% ipython --no-banner

In [1]: import numpy as np

In [2]: np.set_printoptions(precision=1, suppress=True, linewidth=160)

In [3]: def rd(a):
   ...:     return np.round(a, 1) + 0
   ...: 

In [4]: M = np.loadtxt("arr.csv", delimiter=",")

In [5]: M
Out[5]: 
array([[1., 0., 0., 0., 0., 0., 0., 0., 0., 0., 0., 0., 0., 0., 0.],
       [2., 1., 0., 0., 0., 0., 0., 0., 0., 0., 0., 0., 0., 0., 0.],
       [1., 0., 1., 0., 0., 0., 0., 0., 0., 0., 0., 0., 0., 0., 0.],
       [3., 1., 2., 1., 0., 0., 0., 0., 0., 0., 0., 0., 0., 0., 0.],
       [2., 0., 1., 1., 1., 0., 0., 0., 0., 0., 0., 0., 0., 0., 0.],
       [1., 0., 1., 1., 1., 1., 0., 0., 0., 0., 0., 0., 0., 0., 0.],
       [3., 1., 3., 0., 3., 0., 1., 0., 0., 0., 0., 0., 0., 0., 0.],
       [2., 3., 2., 3., 3., 3., 0., 1., 0., 0., 0., 0., 0., 0., 0.],
       [0., 2., 0., 2., 1., 2., 0., 1., 1., 0., 0., 0., 0., 0., 0.],
       [3., 3., 1., 0., 1., 3., 1., 3., 3., 1., 0., 0., 0., 0., 0.],
       [0., 1., 3., 2., 3., 0., 1., 2., 1., 0., 1., 0., 0., 0., 0.],
       [1., 0., 2., 2., 1., 0., 2., 1., 3., 2., 2., 1., 0., 0., 0.],
       [0., 1., 1., 2., 0., 0., 0., 0., 3., 1., 0., 3., 1., 0., 0.],
       [3., 1., 2., 3., 0., 0., 3., 1., 1., 2., 1., 0., 0., 1., 0.],
       [0., 3., 3., 0., 3., 3., 3., 0., 2., 2., 1., 3., 1., 3., 1.]])

In [6]: left, sig = np.linalg.svd(M)
---------------------------------------------------------------------------
ValueError                                Traceback (most recent call last)
Cell In[6], line 1
----> 1 left, sig = np.linalg.svd(M)

ValueError: too many values to unpack (expected 2)

In [7]: left, sig, vt = np.linalg.svd(M, full_matrices=False)

In [8]: rd(np.sqrt((sig ** 2).sum())), rd(np.linalg.norm(M))
Out[8]: (np.float64(19.4), np.float64(19.4))

In [9]: rd(np.cumsum(sig ** 2) / np.sum(sig ** 2))
Out[9]: array([0.6, 0.7, 0.8, 0.9, 0.9, 1. , 1. , 1. , 1. , 1. , 1. , 1. , 1. , 1. , 1. ])

In [10]: rd(sig / sig[0])
Out[10]: array([1. , 0.4, 0.4, 0.3, 0.3, 0.2, 0.2, 0.1, 0.1, 0.1, 0. , 0. , 0. , 0. , 0. ])

In [11]: data = np.loadtxt("x.csv", delimiter=",")

In [12]: data
Out[12]: 
array([[-2.,  0.,  0.,  0.,  0.,  0.,  0.,  0.,  0.],
       [ 0.,  3.,  0.,  0.,  0.,  0.,  0.,  0.,  0.],
       [ 1., -3.,  0.,  0.,  0.,  0.,  0.,  0.,  0.],
       [-1.,  1., -2., -3.,  0.,  0.,  0.,  0.,  0.],
       [ 2., -1.,  3.,  1.,  2.,  0.,  0.,  0.,  0.],
       [ 3., -1.,  1.,  2., -3.,  1.,  0.,  0.,  0.],
       [ 3.,  0.,  3., -2., -1.,  0., -3.,  0.,  0.],
       [-3.,  2.,  0., -2.,  0.,  1.,  2.,  3.,  0.],
       [ 2.,  3., -2.,  0.,  0., -2.,  1., -2.,  1.]])

In [13]: # triangular

In [14]: rd(np.sort(np.linalg.eigvals(data)))
Out[14]: array([-3., -3., -2.,  0.,  1.,  1.,  2.,  3.,  3.])

In [15]: data @ data
Out[15]: 
array([[  4.,   0.,   0.,   0.,   0.,   0.,   0.,   0.,   0.],
       [  0.,   9.,   0.,   0.,   0.,   0.,   0.,   0.,   0.],
       [ -2.,  -9.,   0.,   0.,   0.,   0.,   0.,   0.,   0.],
       [  3.,   6.,   6.,   9.,   0.,   0.,   0.,   0.,   0.],
       [  2., -13.,   4.,  -1.,   4.,   0.,   0.,   0.,   0.],
       [-10.,  -2., -12.,  -7.,  -9.,   1.,   0.,   0.,   0.],
       [-12., -10.,  -8.,  11.,   1.,   0.,   9.,   0.,   0.],
       [  8.,   9.,  11.,  -2.,  -5.,   4.,   0.,   9.,   0.],
       [ -1.,  16.,  -1.,  -2.,   5.,  -6.,  -6.,  -8.,   1.]])

In [16]: np.prod(np.diag(data)), rd(np.linalg.det(data))
Out[16]: (np.float64(-0.0), np.float64(0.0))
